$ python3 -q
>>> import numpy as np
>>> from numpy import linalg as LA
>>> np.set_printoptions(suppress=True, linewidth=200)
>>> tidy = lambda a: np.round(a, 2) + 0
>>> W0 = np.loadtxt("w.csv", delimiter=",")
>>> W0
array([[  2.91,   2.2 ,  12.07,   1.11,   2.51,   4.61,   0.04,   1.39,  -4.43],
       [  1.97,  -3.56,   5.19,   2.73,   2.54,  -5.33,  -7.4 ,  -2.87,   1.28],
       [ -2.85,  -0.84,  -1.16,   1.23,  -0.04,  -2.71,   3.06,   0.22,  -2.22],
       [ -4.8 ,  -0.37,   1.28,  -4.16,   0.92,  -1.1 ,  -0.14,  -2.2 ,   1.61],
       [  1.16,  -1.23,   0.57,  -0.8 ,  -0.87,   3.29,   2.02,   1.92,  -0.42],
       [  1.07,   0.45, -11.48,  11.42,   3.35,   1.13,   3.2 ,   0.38,   0.58],
       [  3.26,  -5.05,   4.82, -12.21,   2.45,   3.98,   0.13,  -8.34,  -2.68],
       [  2.5 ,  -1.09,  -6.7 ,   4.4 ,   2.05,   7.4 ,   0.21,   3.04,  -6.3 ],
       [  1.79,   0.88,  -3.8 ,  -2.06,   1.92,   4.24,  -3.69,   0.01,  -2.79],
       [ -6.79,  -4.51,  -5.37,  -3.33,  -0.59,   0.36,   3.35,   4.67,  -6.3 ],
       [ -2.96,   0.02,   6.06,   2.42,  -3.72,  -1.8 ,   0.89,  -1.65,  -0.58],
       [  4.47,  -1.01,   0.89,  -2.87,   1.82,   3.52,  -1.69,  -2.62,   3.25],
       [  1.1 ,  -1.25,   5.38,  -9.14,  -1.6 ,  -0.94,   2.11,  -0.29,   5.85],
       [  2.5 ,   0.83,   2.37,   1.86,   0.23,  -7.71,   2.02,   6.03,   0.83],
       [  3.61,   0.7 ,  -0.25,   2.54,   0.02,   7.35,  -0.54,   4.49,   1.55],
       [ -2.13,   4.31,  -4.15,   4.65,  -1.69,   1.72,   1.6 ,  -2.9 ,  -4.62],
       [ -3.58,  -5.06,   4.57,   2.58,   0.93,   7.64,  -0.81,  -4.15,   3.54],
       [ -4.51,   2.95,  -3.42,   3.49,  -0.56,  -1.56,  -3.57,   5.84,   1.11],
       [ -1.98,  -0.43,   6.23,  -3.22,   3.85,   2.27,  -1.57,  -3.74,   1.4 ],
       [  1.95,  -6.27,  -2.56,  -1.27,  -2.62,   2.51,   2.14,   0.17,  -2.36],
       [  0.98,   1.71,   2.23,  -0.43,  -2.09,  -3.33,   2.96,  -1.03,  -1.2 ],
       [ -0.14,   2.25,   2.19,  -2.75,   2.81,  -0.88,   0.12,   0.64,  -1.73],
       [ -3.29,   2.45,   1.38,   5.57,  -0.42,   1.15,  -3.8 ,  -0.26,  -3.5 ],
       [  5.58,   4.03,  -4.1 ,   0.78,   0.  ,  -1.44,  -2.06,   2.27,  -3.17],
       [  6.06,   0.1 ,   3.05,   0.38,   1.18,  -0.01,  -2.89,   0.11,  -1.88],
       [ -1.03,   3.5 ,  -1.44,  -9.98,  -3.29,   0.21,  -0.73,   0.25,   4.71]])
>>> x0 = np.array([-2, -2, -1, -2, 0, -2, 2, -2, 1])
>>> y = W0 @ x0
>>> tidy(LA.solve(W0.T @ W0, W0.T @ y))
array([-2., -2., -1., -2.,  0., -2.,  2., -2.,  1.])
>>> tidy(LA.lstsq(W0, y)[0])
array([-2., -2., -1., -2.,  0., -2.,  2., -2.,  1.])
>>> rng = np.random.default_rng(812734)
>>> y = y + 0.3 * rng.normal(size=26)
>>> tidy(y)
array([-41.05,  -4.64,  14.66,  25.11,  -5.49, -10.33,  28.85, -31.37, -16.48,  24.37,   3.01,  -3.94,  26.08,  -4.33, -37.17,  -8.37,   2.55, -15.57,   6.04,  10.61,   6.75,  -1.86, -23.88, -26.01,
       -24.19,  18.81])
>>> beta, *_ = LA.lstsq(W0, y)
>>> tidy(W0.T @ (y - W0 @ beta))
array([0., 0., 0., 0., 0., 0., 0., 0., 0.])
>>> beta.round()
array([-2., -2., -1., -2., -0., -2.,  2., -2.,  1.])
>>> x0 = np.array([2, 6, -2, 6, -5, 1, 1, 3, 0])
>>> y = W0 @ x0
>>> beta, lr = np.zeros(9), 1 / LA.norm(W0, 2) ** 2
>>> for i in range(300):
...     beta -= lr * W0.T @ (W0 @ beta - y)
...     if i % 50 == 0: print(i, round(LA.norm(W0 @ beta - y), 2))
... 
0 84.88
50 0.73
100 0.02
150 0.0
200 0.0
250 0.0
>>> print(tidy(LA.cond(W0)))
3.79
>>> gram = np.cov(W0, rowvar=False)
>>> tidy(np.median(W0, axis=0))
array([ 1.08,  0.06,  1.08,  0.58,  0.12,  0.74,  0.08,  0.14, -0.89])
>>> tidy(np.polyfit(W0[:, 8], W0[:, 4], 1))
array([-0.06,  0.3 ])
>>> print(tidy(np.corrcoef(W0[:, 8], W0[:, 4])[0, 1]))
-0.1
>>> print(np.argwhere(np.triu(np.abs(np.corrcoef(W0.T)) > 0.8, 1)))
[]
>>> print(tidy(np.corrcoef(W0.T)))
[[ 1.    0.05  0.09 -0.05  0.27  0.12 -0.17  0.   -0.01]
 [ 0.05  1.   -0.12  0.24 -0.12 -0.22 -0.13  0.33 -0.04]
 [ 0.09 -0.12  1.   -0.36  0.07 -0.08 -0.21 -0.38  0.26]
 [-0.05  0.24 -0.36  1.    0.13  0.   -0.06  0.34 -0.27]
 [ 0.27 -0.12  0.07  0.13  1.    0.23 -0.32 -0.2  -0.1 ]
 [ 0.12 -0.22 -0.08  0.    0.23  1.   -0.01 -0.18 -0.15]
 [-0.17 -0.13 -0.21 -0.06 -0.32 -0.01  1.    0.15 -0.13]
 [ 0.    0.33 -0.38  0.34 -0.2  -0.18  0.15  1.   -0.16]
 [-0.01 -0.04  0.26 -0.27 -0.1  -0.15 -0.13 -0.16  1.  ]]
>>> gram.shape
(9, 9)
>>> tidy(LA.eigvalsh(gram)[::-1])
array([39.05, 17.86, 17.07, 11.77,  8.85,  7.42,  6.59,  4.95,  2.73])
>>> print(np.argsort(-W0.std(axis=0).round(6), kind="stable"))
[3 2 5 0 7 8 1 6 4]
>>> Xs = W0 - W0.mean(axis=0)
>>> evecs = LA.svd(Xs)[2][:1]
>>> Y = Xs - Xs @ evecs.T @ evecs
>>> print(LA.norm(Y, axis=1).round(6).argmax())
9
>>> tidy(LA.norm(Y) / LA.norm(Xs))
np.float64(0.81)
>>> tidy(Y.std(axis=0))
array([3.3 , 2.68, 2.91, 2.89, 2.03, 3.7 , 2.56, 2.63, 2.84])
>>> tidy(np.cov(Xs @ evecs.T, rowvar=False))
np.float64(39.05)
>>> D = LA.norm(W0[:, None] - W0[None], axis=-1)
>>> print(D.mean(axis=1).argmax())
5
>>> (D + 1e9 * np.eye(26)).round(6).argmin(axis=1)
array([24, 24, 20, 21, 19,  7, 18,  8,  4,  2, 20, 24, 25, 20,  4, 22, 18, 22,  3,  4,  2, 20, 15,  8, 21, 12])
>>> LA.matrix_rank(D ** 2)
np.int64(11)
>>> print(tidy(D[:5, :5]))
[[ 0.   17.   17.12 17.17 13.57]
 [17.    0.   14.76 13.88 15.5 ]
 [17.12 14.76  0.    8.56  8.2 ]
 [17.17 13.88  8.56  0.    9.81]
 [13.57 15.5   8.2   9.81  0.  ]]
>>> print(np.unravel_index(D.round(6).argmax(), D.shape))
(np.int64(5), np.int64(6))
>>> D.shape
(26, 26)
>>> D[24].round(6).argsort(kind="stable")[:4]
array([24, 21, 11, 23])
